$ ipython --no-banner

In [1]: import numpy as np

In [2]: from numpy import linalg as LA

In [3]: np.set_printoptions(suppress=True, linewidth=120)

In [4]: rnd = lambda a: np.round(a, 2) + 0

In [5]: J = np.load("test1.npy")

In [6]: J
Out[6]: 
array([[0, 0, 0, 0, 0, 0],
       [5, 8, 5, 8, 5, 8],
       [5, 9, 5, 9, 5, 9],
       [0, 0, 0, 0, 0, 0],
       [5, 8, 5, 8, 5, 8],
       [5, 9, 5, 9, 5, 9]])

In [7]: Uu, s, Vt = LA.svd(J, full_matrices=False)

In [8]: rnd(s)
Out[8]: array([34.19,  0.88,  0.  ,  0.  ,  0.  ,  0.  ])

In [9]: rnd(np.cumsum(s ** 2) / np.sum(s ** 2))
Out[9]: array([1., 1., 1., 1., 1., 1.])

In [10]: rnd(Vt @ Vt.T)
Out[10]: 
array([[1., 0., 0., 0., 0., 0.],
       [0., 1., 0., 0., 0., 0.],
       [0., 0., 1., 0., 0., 0.],
       [0., 0., 0., 1., 0., 0.],
       [0., 0., 0., 0., 1., 0.],
       [0., 0., 0., 0., 0., 1.]])

In [11]: rnd(np.sqrt((s ** 2).sum())), rnd(LA.norm(J))
Out[11]: (np.float64(34.21), np.float64(34.21))

In [12]: rnd(np.trace(LA.pinv(J) @ J))
Out[12]: np.float64(2.0)

In [13]: LA.lstsq(J[:-1].T, J[-1])[2]
Out[13]: np.int32(2)

In [14]: np.unique(J.round(6), axis=0).shape
Out[14]: (3, 6)

In [15]: def softmax(z):
    ...:     e = np.exp(z - z.max(axis=-1, keepdims=True))
    ...:     return e / e.sum(axis=-1, keepdims=True)
    ...: 

In [16]: rnd(softmax(10 * J[2]))
Out[16]: array([0.  , 0.33, 0.  , 0.33, 0.  , 0.33])

In [17]: rnd(softmax(J[2]))
Out[17]: array([0.01, 0.33, 0.01, 0.33, 0.01, 0.33])

In [18]: scores = J @ J.T / np.sqrt(6)

In [19]: rnd(softmax(scores)[2] @ J)
Out[19]: array([5., 9., 5., 9., 5., 9.])

In [20]: np.count_nonzero(J)
Out[20]: np.int64(24)

In [21]: J.shape
Out[21]: (6, 6)

In [22]: J[6]
Traceback (most recent call last):
  Cell In[22], line 1
    J[6]
IndexError: index 6 is out of bounds for axis 0 with size 6


In [23]: J[:, 6]
Traceback (most recent call last):
  Cell In[23], line 1
    J[:, 6]
IndexError: index 6 is out of bounds for axis 1 with size 6


In [24]: J.sum(axis=0)
Out[24]: array([20, 34, 20, 34, 20, 34])

In [25]: rnd(LA.norm(J))
Out[25]: np.float64(34.21)

In [26]: np.diff(J, axis=0)
Out[26]: 
array([[ 5,  8,  5,  8,  5,  8],
       [ 0,  1,  0,  1,  0,  1],
       [-5, -9, -5, -9, -5, -9],
       [ 5,  8,  5,  8,  5,  8],
       [ 0,  1,  0,  1,  0,  1]])

In [27]: rnd(LA.svd(J, compute_uv=False))
Out[27]: array([34.19,  0.88,  0.  ,  0.  ,  0.  ,  0.  ])

In [28]: E = np.loadtxt("w.csv", delimiter=",")

In [29]: rnd(E)
Out[29]: 
array([[-0.83,  0.19, -0.27,  0.43,  0.14],
       [ 0.3 , -0.12, -0.21,  0.69, -0.62],
       [-0.15, -0.91, -0.34, -0.14,  0.07],
       [-0.45, -0.12,  0.48, -0.29, -0.69],
       [ 0.  , -0.32,  0.73,  0.49,  0.35]])

In [30]: f = np.array([2, -2, -3, -1, -1])

In [31]: M2 = E + np.outer(f, np.eye(5)[3])

In [32]: LA.matrix_rank(LA.inv(M2) - LA.inv(E), tol=1e-8)
Out[32]: np.int64(1)

In [33]: rnd(LA.det(M2) / LA.det(E)), rnd(1 + LA.solve(E, f)[3])
Out[33]: (np.float64(0.71), np.float64(0.71))

In [34]: LA.matrix_rank(M2 - E)
Out[34]: np.int64(1)

In [35]: M = np.load("dump.npy")

In [36]: M
Out[36]: 
array([[4., 1., 1., 1., 1.],
       [1., 4., 1., 1., 1.],
       [1., 1., 4., 1., 1.],
       [1., 1., 1., 4., 1.],
       [1., 1., 1., 1., 4.]])

In [37]: # symmetric

In [38]: f = np.array([1, 0, 1, 2, 3])

In [39]: M2 = M + np.outer(f, np.eye(5)[2])

In [40]: M2
Out[40]: 
array([[4., 1., 2., 1., 1.],
       [1., 4., 1., 1., 1.],
       [1., 1., 5., 1., 1.],
       [1., 1., 3., 4., 1.],
       [1., 1., 4., 1., 4.]])

In [41]: LA.matrix_rank(M2 - M)
Out[41]: np.int64(1)

In [42]: rnd(LA.det(M2) / LA.det(M)), rnd(1 + LA.solve(M, f)[2])
Out[42]: (np.float64(1.04), np.float64(1.04))

In [43]: LA.matrix_rank(LA.inv(M2) - LA.inv(M), tol=1e-8)
Out[43]: np.int64(1)

In [44]: ang = np.deg2rad(90)

In [45]: K = np.eye(4)

In [46]: K[np.ix_([1, 2], [1, 2])] = [[np.cos(ang), -np.sin(ang)], [np.sin(ang), np.cos(ang)]]

In [47]: rnd(K)
Out[47]: 
array([[ 1.,  0.,  0.,  0.],
       [ 0.,  0., -1.,  0.],
       [ 0.,  1.,  0.,  0.],
       [ 0.,  0.,  0.,  1.]])

In [48]: O = M.astype(float).copy()

In [49]: for j in range(5):
    ...:     O[:, j] -= O[:, :j] @ (O[:, :j].T @ O[:, j])
    ...:     O[:, j] /= LA.norm(O[:, j])
    ...: 

In [50]: rnd(O.T @ O)
Out[50]: 
array([[1., 0., 0., 0., 0.],
       [0., 1., 0., 0., 0.],
       [0., 0., 1., 0., 0.],
       [0., 0., 0., 1., 0.],
       [0., 0., 0., 0., 1.]])
